In [1]: import numpy as np

In [2]: import numpy.linalg as la

In [3]: np.set_printoptions(suppress=True, linewidth=120)

In [4]: tidy = lambda a: np.round(a, 2) + 0

In [5]: m1 = np.loadtxt("dump.csv", delimiter=",")

In [6]: m1
Out[6]: 
array([[ 15.,  12., -15., -12.],
       [  9.,  -3.,  -9.,   3.],
       [-10.,  -8.,   0.,   0.],
       [ -6.,   2.,   0.,   0.]])

In [7]: vals, V = la.eig(m1)

In [8]: tidy(vals)
Out[8]: array([ 28.78,   3.54,  -9.03, -11.29])

In [9]: tidy(np.sort(la.eigvals(la.inv(m1))))
Out[9]: array([-0.11, -0.09,  0.03,  0.28])

In [10]: tidy(np.prod(vals))
Out[10]: np.float64(10404.0)

In [11]: rng = np.random.default_rng(44571)

In [12]: B = m1 + rng.integers(-2, 3, (4, 1)) @ rng.integers(-2, 3, (1, 4))

In [13]: B
Out[13]: 
array([[ 16.,  12., -15., -14.],
       [  7.,  -3.,  -9.,   7.],
       [-12.,  -8.,   0.,   4.],
       [ -8.,   2.,   0.,   4.]])

In [14]: tidy(la.svd(B - m1, compute_uv=False))
Out[14]: array([8.06, 0.  , 0.  , 0.  ])

In [15]: np.abs(B - m1).sum(axis=1)
Out[15]: array([3., 6., 6., 6.])

In [16]: la.matrix_rank(B - m1, tol=1e-8)
Out[16]: np.int64(1)

In [17]: K = np.loadtxt("case6.csv", delimiter=",")

In [18]: tidy(K)
Out[18]: 
array([[-2.67, -4.12, -0.68,  0.55,  0.41],
       [ 1.6 , -0.62, -3.02,  1.71, -3.16],
       [-3.2 ,  1.47,  0.56, -1.41, -3.21],
       [ 1.6 , -1.54, -0.79, -4.38, -0.5 ],
       [-1.6 ,  1.77, -3.8 , -0.76,  2.07]])

In [19]: T = np.stack([K, -1 * K, K[::-1]])

In [20]: tidy(np.einsum("bij,cij->bc", T, T))
Out[20]: 
array([[ 125., -125.,   25.],
       [-125.,  125.,  -25.],
       [  25.,  -25.,  125.]])

In [21]: tidy(la.det(T))
Out[21]: array([ 3125., -3125.,  3125.])

In [22]: tidy(la.norm(T, axis=(1, 2)))
Out[22]: array([11.18, 11.18, 11.18])

In [23]: (T @ K.T).shape
Out[23]: (3, 5, 5)

In [24]: la.matrix_rank(T.reshape(3, -1))
Out[24]: np.int64(2)

In [25]: tidy(T.sum(axis=0))
Out[25]: 
array([[-1.6 ,  1.77, -3.8 , -0.76,  2.07],
       [ 1.6 , -1.54, -0.79, -4.38, -0.5 ],
       [-3.2 ,  1.47,  0.56, -1.41, -3.21],
       [ 1.6 , -0.62, -3.02,  1.71, -3.16],
       [-2.67, -4.12, -0.68,  0.55,  0.41]])

In [26]: tidy(la.pinv(K))
Out[26]: 
array([[-0.11,  0.06, -0.13,  0.06, -0.06],
       [-0.16, -0.02,  0.06, -0.06,  0.07],
       [-0.03, -0.12,  0.02, -0.03, -0.15],
       [ 0.02,  0.07, -0.06, -0.18, -0.03],
       [ 0.02, -0.13, -0.13, -0.02,  0.08]])

In [27]: tidy(la.norm(K, axis=0))
Out[27]: array([5., 5., 5., 5., 5.])

In [28]: tidy(K[:, 0] @ K[:, 3])
Out[28]: np.float64(0.0)

In [29]: vec = np.array([0, 2, 0, -2, 0])

In [30]: tidy((K * vec).sum(axis=1))
Out[30]: array([-9.34, -4.66,  5.76,  5.68,  5.06])

In [31]: tidy(K * vec)
Out[31]: 
array([[ 0.  , -8.24,  0.  , -1.1 ,  0.  ],
       [ 0.  , -1.24,  0.  , -3.42,  0.  ],
       [ 0.  ,  2.93,  0.  ,  2.83,  0.  ],
       [ 0.  , -3.08,  0.  ,  8.76,  0.  ],
       [ 0.  ,  3.54,  0.  ,  1.52,  0.  ]])

In [32]: tidy(K @ np.eye(5)[0])
Out[32]: array([-2.67,  1.6 , -3.2 ,  1.6 , -1.6 ])

In [33]: tidy(K @ (2 * vec))
Out[33]: array([-18.68,  -9.31,  11.53,  11.36,  10.13])

In [34]: (K @ vec).argmax()
Out[34]: np.int64(2)
